>>> import numpy as np
>>> from numpy import linalg as LA
>>> np.set_printoptions(suppress=True, linewidth=160)
>>> W0 = np.array([[-3, 0], [0, 3]])
>>> print(np.round(LA.pinv(W0), 3))
[[-0.333  0.   ]
 [ 0.     0.333]]
>>> print(W0 @ W0.T)
[[9 0]
 [0 9]]
>>> print(W0[:, 1] @ W0[:, 0])
0
>>> ev, V = LA.eig(W0)
>>> print(np.round(np.sort(LA.eigvals(LA.inv(W0))), 3))
[-0.333  0.333]
>>> print(np.round(np.sort(LA.eigvals(W0.T)), 3))
[-3.  3.]
>>> print(np.prod(ev))
-9.0
>>> A2 = LA.invert(W0)
Traceback (most recent call last):
  File "<python-input-11>", line 1, in <module>
    A2 = LA.invert(W0)
         ^^^^^^^^^
AttributeError: module 'numpy.linalg' has no attribute 'invert'
>>> A2 = LA.inv(W0)
>>> print(A2.round(3))
[[-0.333 -0.   ]
 [ 0.     0.333]]
>>> print(round(float(LA.slogdet(W0)[0]), 3))
-1.0
>>> print(round(float(LA.cond(W0)), 3))
1.0
>>> print(np.round(LA.inv(A2), 3))
[[-3. -0.]
 [ 0.  3.]]
>>> print(np.allclose(A2, W0.T))
False
>>> q, r_ = LA.qr(W0)
>>> print(np.allclose(r_.T @ r_, W0.T @ W0))
True
>>> print(np.trace(q @ q.T))
2.0
>>> print(q)
[[ 1.  0.]
 [-0.  1.]]
>>> print(abs(r_[0, 0]), round(float(LA.norm(W0[:, 0])), 3))
3.0 3.0
>>> print(np.round(LA.eigvalsh(W0).min(), 3))
-3.0
>>> print(np.all(LA.eigvalsh(W0) > 0))
False
>>> A = np.array([[2.0, 2.0, 6.0], [1.0, -1.0, 9.0], [0.0, 0.0, 0.0]])
>>> print(A)
[[ 2.  2.  6.]
 [ 1. -1.  9.]
 [ 0.  0.  0.]]
>>> rng = np.random.default_rng(67)
>>> idx = rng.permutation(3)
>>> print(idx)
[2 1 0]
>>> A2 = A[idx][:, idx]
>>> print(np.trace(A2))
1.0
>>> print(np.round(LA.det(A2), 3), np.round(LA.det(A[idx]), 3))
0.0 0.0
>>> rank = LA.matrix_rank(A)
>>> print(rank)
2
>>> null = LA.svd(A)[2][rank:].T
>>> print([int(LA.matrix_rank(A[:, :j + 1])) for j in range(3)])
[1, 2, 2]
>>> print(np.round(null[:, 0] / null[np.abs(null[:, 0]).round(6).argmax(), 0], 3))
[ 1.    -0.5   -0.167]
>>> print(null.shape)
(3, 1)
>>> A2 = A[0, 0] * A[1:] - np.outer(A[1:, 0], A[0])
>>> print(A2)
[[ 0. -4. 12.]
 [ 0.  0.  0.]]
>>> print(LA.matrix_rank(A2), LA.matrix_rank(A))
1 2
>>> A2 = np.array([[5]])
>>> Z = np.array([[0, 2], [2, -1]])
>>> E = np.block([[A2, np.array([[-1, 1]])], [np.zeros((2, 1)), Z]])
>>> print(E)
[[ 5. -1.  1.]
 [ 0.  0.  2.]
 [ 0.  2. -1.]]
>>> r0, r1 = E[2], E[1]
>>> print(r0 @ r0)
5.0
>>> print(r0 @ r1)
-2.0
>>> p = (r0 @ r1) / (r0 @ r0) * r0
>>> print(np.outer(r0, r1))
[[ 0.  0.  0.]
 [ 0.  0.  4.]
 [-0. -0. -2.]]
>>> print(LA.matrix_rank(np.outer(r0, r1)))
1
>>> print(p)
[-0.  -0.8  0.4]
>>> print(r1 - p)
[0.  0.8 1.6]
>>> print((r1 - p) @ r0)
0.0
>>> def softmax(z):
...     e = np.exp(z - z.max(axis=-1, keepdims=True))
...     return e / e.sum(axis=-1, keepdims=True)
... 
>>> print(np.round(softmax(E).sum(axis=1), 3))
[1. 1. 1.]
>>> print(np.round(softmax(E[1] + -3), 3))
[0.107 0.107 0.787]
>>> S = E @ E.T / np.sqrt(3)
>>> print(softmax(S).round(6).argmax(axis=1))
[0 1 2]
>>> print(np.round(softmax(S + np.triu(np.full(S.shape, -np.inf), 1)), 3))
[[1.    0.    0.   ]
 [0.24  0.76  0.   ]
 [0.01  0.017 0.973]]
>>> idx = rng.permutation(2)
>>> print(idx)
[1 0]
>>> A2 = W0[idx][:, idx]
>>> print(np.diag(A2))
[ 3 -3]
>>> print(np.round(LA.det(A2), 3), round(LA.det(W0[idx]), 3))
-9.0 9.0
>>> ang = rng.uniform(0, 2 * np.pi, 25)
>>> q, _ = LA.qr(np.array([[0.7, -1.3], [1.6, -1.5], [0.6, -0.9], [-0.4, -0.1], [-0.4, -0.8]]))
>>> data = 3 * np.c_[np.cos(ang), np.sin(ang)] @ q.T
>>> print(data.round(3))
[[ 0.967  2.475  0.867 -0.704 -0.831]
 [ 1.585  0.733  0.937  0.75   2.124]
 [ 0.122  2.025  0.359 -1.07  -1.9  ]
 [ 1.542  2.26   1.137 -0.157  0.445]
 [ 1.626  0.896  0.983  0.687  2.029]
 [ 1.713  1.532  1.121  0.387  1.521]
 [-0.224 -2.108 -0.424  1.042  1.801]
 [-1.62  -2.12  -1.158  0.019 -0.734]
 [ 1.125 -0.407  0.531  1.064  2.481]
 [-0.984 -2.478 -0.877  0.693  0.801]
 [-1.654 -1.025 -1.016 -0.633 -1.944]
 [-1.712 -1.508 -1.117 -0.399 -1.544]
 [-1.327 -2.438 -1.051  0.417  0.134]
 [-1.087  0.479 -0.5   -1.076 -2.486]
 [ 1.699  1.316  1.082  0.5    1.721]
 [ 1.703  1.786  1.153  0.233  1.235]
 [ 1.161 -0.339  0.559  1.051  2.474]
 [ 1.695  1.285  1.076  0.515  1.747]
 [-1.001  0.631 -0.433 -1.101 -2.49 ]
 [ 1.539  0.577  0.891  0.805  2.204]
 [ 1.614  0.845  0.969  0.707  2.059]
 [-0.284  1.629  0.088 -1.142 -2.226]
 [ 0.656 -1.165  0.174  1.152  2.42 ]
 [ 0.583  2.341  0.647 -0.911 -1.39 ]
 [-1.604 -0.806 -0.958 -0.722 -2.082]]
>>> print(np.round(softmax(data).sum(axis=1), 3))
[1. 1. 1. 1. 1. 1. 1. 1. 1. 1. 1. 1. 1. 1. 1. 1. 1. 1. 1. 1. 1. 1. 1. 1. 1.]
>>> print(np.round(softmax(data[16]), 3))
[0.157 0.035 0.086 0.14  0.582]
>>> S = data @ data.T / np.sqrt(5)
>>> print(softmax(S).round(6).argmax(axis=1))
[ 0  1  2  3  4  5  6  7  8  9 10 11 12 13 14 15 16 17 18 19 20 21 22 23 24]
>>> print(np.round(softmax(S)[16] @ data, 3))
[1.296 0.24  0.714 0.819 2.113]
